>>> import numpy as np
>>> import numpy.linalg as la
>>> np.set_printoptions(suppress=True, linewidth=160)
>>> m1 = np.loadtxt("block16.csv", delimiter=",")
>>> print(m1)
[[ 10.28 -11.67   0.07]
 [  0.52   1.35   5.09]
 [ -0.79   0.94   8.36]
 [ -0.2    1.76   4.69]
 [  0.85   2.69   6.63]
 [ 13.16 -12.27  -0.13]
 [  1.07   1.29   8.08]
 [ -0.9    2.58   6.14]
 [  0.1    2.4    8.22]
 [ -1.24   3.32   7.28]
 [ 10.01 -12.94   1.74]
 [ 10.8  -10.23  -0.55]
 [ 10.14 -11.39  -2.24]
 [ -0.7    2.39   7.31]
 [ 12.46 -10.87  -0.41]
 [ 11.03 -12.68  -0.62]
 [ 10.68 -11.28   0.56]
 [  0.3    0.01   7.17]
 [  0.48   0.85   7.3 ]
 [ 12.39 -11.67   0.37]
 [ 11.38 -10.15  -0.48]
 [  9.32 -10.94  -0.29]
 [ -1.91   2.59   7.46]
 [ 11.43 -11.76   0.69]
 [ 11.31 -12.72  -0.83]]
>>> Xs = m1 - m1.mean(axis=0)
>>> left, s, VT = la.svd(Xs, full_matrices=False)
>>> print(np.round(Xs.mean(axis=0), 2) + 0)
[0. 0. 0.]
>>> print(np.round(s ** 2 / (s ** 2).sum(), 2))
[0.98 0.01 0.01]
>>> print(np.round((s ** 2).sum() ** 2 / (s ** 4).sum(), 2))
1.04
>>> print(np.searchsorted(np.cumsum(s ** 2) / (s ** 2).sum(), 0.9) + 1)
1
>>> print(la.matrix_rank(Xs))
3
>>> F = np.array([[-1.97, 1.98, -1.02],
...     [-2.03, 1.94, -0.97],
...     [-2.02, 2.0, -1.0],
...     [-2.0, 1.96, -0.99],
...     [-1.94, 2.01, -1.02],
...     [-0.94, 2.0, -1.91],
...     [-1.03, 1.96, -1.93],
...     [-1.0, 2.02, -1.95],
...     [-0.99, 1.99, -1.98],
...     [-1.01, 1.99, -1.87]])
>>> T = np.stack([F, 3 * F, F[::-1]])
>>> print(np.round(la.norm(T, axis=(1, 2)), 2))
[ 9.37 28.11  9.37]
>>> print(la.matrix_rank(T))
[3 3 3]
>>> print((T @ F.T).shape)
(3, 10, 10)
>>> mat = np.load("run4.npy")
>>> print(mat.round(2))
[[ 0.86 -1.76 -2.27]
 [ 2.86  0.18  0.87]
 [ 2.73  0.42  1.18]
 [ 0.25 -1.76 -2.41]
 [ 0.86  1.58  2.4 ]
 [ 2.18 -1.41 -1.5 ]
 [ 2.28  0.89  1.74]
 [ 0.31 -1.77 -2.41]
 [-2.96  0.13 -0.45]
 [-1.65 -1.29 -2.15]
 [-2.05 -1.05 -1.92]
 [-0.12  1.75  2.43]
 [ 2.6  -1.11 -1.  ]
 [ 2.88  0.15  0.83]
 [ 2.75 -0.95 -0.74]
 [ 2.46  0.73  1.55]
 [-1.23 -1.46 -2.31]
 [-2.41 -0.77 -1.6 ]]
>>> # rows and columns are dependent
>>> rng = np.random.default_rng(440)
>>> lab = rng.permutation(3)
>>> Y = F[:, lab] * rng.choice([-1, 1], 3)
>>> print(Y)
[[ 1.02 -1.97 -1.98]
 [ 0.97 -2.03 -1.94]
 [ 1.   -2.02 -2.  ]
 [ 0.99 -2.   -1.96]
 [ 1.02 -1.94 -2.01]
 [ 1.91 -0.94 -2.  ]
 [ 1.93 -1.03 -1.96]
 [ 1.95 -1.   -2.02]
 [ 1.98 -0.99 -1.99]
 [ 1.87 -1.01 -1.99]]
>>> left, _, VT = la.svd(F.T @ Y)
>>> print(np.round(left @ VT, 2) + 0)
[[ 0.  1.  0.]
 [ 0.  0. -1.]
 [-1.  0.  0.]]
>>> print(lab)
[2 0 1]
>>> print(np.round(la.lstsq(F, Y)[0], 2) + 0)
[[ 0.  1.  0.]
 [ 0.  0. -1.]
 [-1.  0.  0.]]
>>> Xs = F - F.mean(axis=0)
>>> left, s, VT = la.svd(Xs, full_matrices=False)
>>> print(np.abs(VT[0]).argmax())
0
>>> print(round(float((s ** 2).sum() ** 2 / (s ** 4).sum()), 2))
1.01
>>> print(s.round(2))
[2.16 0.08 0.07]
>>> print(np.round(Xs.mean(axis=0), 2) + 0)
[0. 0. 0.]
>>> print((np.sign(left[:, 0]) == np.sign(left[0, 0])).astype(int))
[1 1 1 1 1 0 0 0 0 0]
>>> print(np.abs(left[:, 0]).argmax())
1
>>> print(la.matrix_rank(Xs))
3
>>> print(np.searchsorted(np.cumsum(s ** 2) / (s ** 2).sum(), 0.9) + 1)
1
>>> print(np.round(VT[0] * np.sign(VT[0, np.abs(VT[0]).argmax()]), 2))
[ 0.73  0.01 -0.68]
>>> print(np.round(la.svd(mat, compute_uv=False), 2) + 0)
[10.06  7.8   0.  ]
>>> print(round(np.abs(mat).max(), 2))
2.96
>>> print(la.matrix_rank(mat))
2
>>> print(np.round(la.norm(mat), 2))
12.73
>>> K = np.load("dump.npy")
>>> print(K)
[[ 0.05 -0.8   0.6 ]
 [ 0.08 -1.28  0.96]
 [ 0.04 -0.64  0.48]]
>>> # null space of dimension 2
>>> print(np.round(np.trace(la.pinv(mat) @ mat), 2))
2.0
>>> print(np.allclose(mat[:-1].T @ la.lstsq(mat[:-1].T, mat[-1])[0], mat[-1]))
True
>>> left, s, VT = la.svd(K)
>>> V = VT[:(s > 1e-8).sum()]
>>> vec = K[1] + 3 * K[0] + rng.integers(2) * np.eye(3)[0]
>>> print(vec.round(2))
[ 0.23 -3.68  2.76]
>>> print(np.round(la.norm(vec - V.T @ V @ vec), 2))
0.0
>>> print(np.round(V.T @ V, 2) + 0)
[[ 0.   -0.04  0.03]
 [-0.04  0.64 -0.48]
 [ 0.03 -0.48  0.36]]
>>> arr = np.load("test4.npy")
>>> print(arr)
[[-1.98  3.    0.  ]
 [-3.    1.02  2.  ]
 [-2.    3.    0.02]]
>>> lab = rng.permutation(3)
>>> print(lab)
[0 1 2]
>>> Y = arr[lab][:, lab]
>>> print(np.allclose(Y, arr))
True
>>> print(np.diag(Y))
[-1.98  1.02  0.02]
>>> print(np.trace(Y))
-0.94
>>> print(np.kron(np.eye(2, dtype=int), arr))
[[-1.98  3.    0.   -0.    0.    0.  ]
 [-3.    1.02  2.   -0.    0.    0.  ]
 [-2.    3.    0.02 -0.    0.    0.  ]
 [-0.    0.    0.   -1.98  3.    0.  ]
 [-0.    0.    0.   -3.    1.02  2.  ]
 [-0.    0.    0.   -2.    3.    0.02]]
>>> print(round(np.einsum("ij,ji->", arr, arr), 2))
-1.04
>>> print(round(la.det(2 * arr), 2), np.round(la.det(arr), 2))
0.16 0.02
>>> print(np.round(np.poly(arr), 2))
[ 1.    0.94  0.96 -0.02]
>>> print(round(float(la.det(arr.T)), 2))
0.02
>>> print(np.round(la.eigvals(arr), 2))
[ 0.02+0.j   -0.48+0.87j -0.48-0.87j]
>>> print(np.einsum("ii->", arr))
-0.94
>>> print(round(la.eigvals(arr).sum().real, 2))
-0.94
>>> ang = np.radians(90)
>>> R = np.eye(3)
>>> R[0, 0] = R[1, 1] = np.cos(ang)
>>> R[0, 1], R[1, 0] = -np.sin(ang), np.sin(ang)
>>> print(R.round(2) + 0)
[[ 0. -1.  0.]
 [ 1.  0.  0.]
 [ 0.  0.  1.]]
>>> Y = arr @ R.T
>>> print(np.allclose(arr @ arr.T, Y @ Y.T))
True
>>> print(np.round(la.det(R), 2), np.round(np.trace(R), 2))
1.0 1.0
>>> print(np.round(np.abs(Y - arr).max(axis=0), 2))
[1.98 5.   0.  ]
>>> print(np.round(la.svd(arr, compute_uv=False), 2) + 0, np.round(la.svd(Y, compute_uv=False), 2) + 0)
[5.84 2.42 0.  ] [5.84 2.42 0.  ]
>>> E = np.load("w.npy")
>>> print(E)
[[0 0]
 [0 1]]
>>> # equal to its transpose
>>> print(np.unique(E.round(6), axis=0).shape)
(2, 2)
>>> print(round(float(np.trace(la.pinv(E) @ E)), 2))
1.0
>>> vals, V = la.eigh(E)
>>> vec = np.array([-1, 0])
>>> print((np.sign(V[:, -1].round(6)) == np.sign(V[0, -1].round(6))).astype(int))
[1 0]
>>> print(np.abs(E).sum(axis=1).max(), np.abs(vals).max())
1 1.0
>>> print(np.round(la.eigvalsh(E[1:, 1:]), 2))
[1.]
>>> print(la.matrix_power(E - np.diag(np.diag(E)), 2))
[[0 0]
 [0 0]]
>>> print(np.prod(np.diag(E)), round(float(la.det(E)), 2))
0 0.0
>>> A = np.load("x.npy")
>>> print(A)
[[ 0 -6  0  0]
 [-8  0 -3  0]
 [ 0 -8  0  0]
 [-6  0  0  0]]
>>> left, s = la.svd(A)
Traceback (most recent call last):
  File "<python-input-94>", line 1, in <module>
    left, s = la.svd(A)
    ^^^^^^^
ValueError: too many values to unpack (expected 2)
>>> left, s, VT = la.svd(A, full_matrices=False)
>>> print(round(np.sqrt((s ** 2).sum()), 2), np.round(la.norm(A), 2))
14.46 14.46
>>> print(np.round(VT @ VT.T, 2) + 0)
[[1. 0. 0. 0.]
 [0. 1. 0. 0.]
 [0. 0. 1. 0.]
 [0. 0. 0. 1.]]
>>> print(s.round(2))
[10.29 10.    1.75  0.  ]
>>> print(np.round(s / s[0], 2))
[1.   0.97 0.17 0.  ]
>>> print(np.round(left.T @ left, 2) + 0)
[[1. 0. 0. 0.]
 [0. 1. 0. 0.]
 [0. 0. 1. 0.]
 [0. 0. 0. 1.]]
>>> print(np.round(np.cumsum(s ** 2) / np.sum(s ** 2), 2))
[0.51 0.99 1.   1.  ]
>>> print(left.shape, s.shape, VT.shape)
(4, 4) (4,) (4, 4)
>>> f, g = A[3], A[2]
>>> print(f @ g)
0
>>> print(f @ f)
36
>>> p = (f @ g) / (f @ f) * f
>>> print(g - p)
[ 0. -8.  0.  0.]
>>> print(la.matrix_rank(np.outer(f, g)))
1
>>> print(np.outer(f, g))
[[ 0 48  0  0]
 [ 0  0  0  0]
 [ 0  0  0  0]
 [ 0  0  0  0]]
>>> def softmax(z):
...     e = np.exp(z - z.max(axis=-1, keepdims=True))
...     return e / e.sum(axis=-1, keepdims=True)
... 
>>> print(np.round(softmax(A[0] + 5), 2) + 0)
[0.33 0.   0.33 0.33]
>>> print(softmax(A).sum(axis=1))
[1. 1. 1. 1.]
>>> S = A @ A.T / np.sqrt(4)
>>> print(np.round(softmax(S), 2) + 0)
[[0. 0. 1. 0.]
 [0. 1. 0. 0.]
 [0. 0. 1. 0.]
 [0. 1. 0. 0.]]
>>> print(softmax(S).round(6).argmax(axis=1))
[2 1 2 1]
>>> print(np.round(softmax(S)[0] @ A, 2) + 0)
[ 0. -8.  0.  0.]
>>> left, s, VT = la.svd(A)
>>> V = VT[:(s > 1e-8).sum()]
>>> vec = A[1] + -2 * A[0] + rng.integers(2) * np.eye(4)[3]
>>> print(vec)
[-8. 12. -3.  1.]
>>> print(round(float(la.norm(vec - V.T @ V @ vec)), 2))
1.0
>>> print(la.matrix_rank(np.vstack([A, vec])))
4
>>> print(np.allclose(V.T @ V @ vec, vec))
False
>>> print(np.round(np.diag(V.T @ V), 2))
[1. 1. 1. 0.]
>>> Y = A / la.norm(A, axis=1, keepdims=True)
>>> gram = Y @ Y.T
>>> print(gram.round(2))
[[1.   0.   1.   0.  ]
 [0.   1.   0.   0.94]
 [1.   0.   1.   0.  ]
 [0.   0.94 0.   1.  ]]
>>> print((gram - 2 * np.eye(4)).round(6).argmax(axis=1))
[2 3 0 1]
>>> print((np.abs(gram) > 0.9).astype(int))
[[1 0 1 0]
 [0 1 0 1]
 [1 0 1 0]
 [0 1 0 1]]
>>> print(gram[1].round(2))
[0.   1.   0.   0.94]
>>> feats = np.load("sample0.npy")
>>> print(feats)
[[ 20.74  -9.94 -12.08]
 [ 14.98  -5.7   -9.75]
 [ 13.25  -4.48  -9.  ]
 [  9.05  -1.71  -6.99]
 [  1.67   1.56  -2.11]
 [  0.76   1.3   -1.1 ]
 [  0.63   1.21  -0.94]
 [  0.1    0.3   -0.12]
 [ -0.05  -0.15   0.04]
 [ -0.2   -0.49   0.08]
 [ -0.2   -0.5    0.08]
 [ -0.4   -0.75   0.02]
 [ -1.16  -0.82  -0.43]
 [ -4.93   1.77  -2.45]
 [ -5.21   2.    -2.58]
 [ -6.44   3.07  -3.14]
 [ -7.85   4.34  -3.75]
 [-23.68  19.68  -9.3 ]]
>>> Q, V = la.qr(feats[:, :1])[0], la.qr(feats[:, 1:])[0]
>>> s = la.svd(Q.T @ V, compute_uv=False)
>>> print((s > 0.9).sum())
1
>>> print(s.round(2))
[0.97]
>>> lab = feats[:, 0] > np.median(feats[:, 0])
>>> f = feats[lab].mean(axis=0) - feats[~lab].mean(axis=0)
>>> print(((feats - feats.mean(axis=0)) @ f > 0).astype(int))
[1 1 1 1 1 0 0 0 0 0 0 0 0 0 0 0 0 0]
>>> print(f.round(2))
[12.36 -5.1  -2.29]
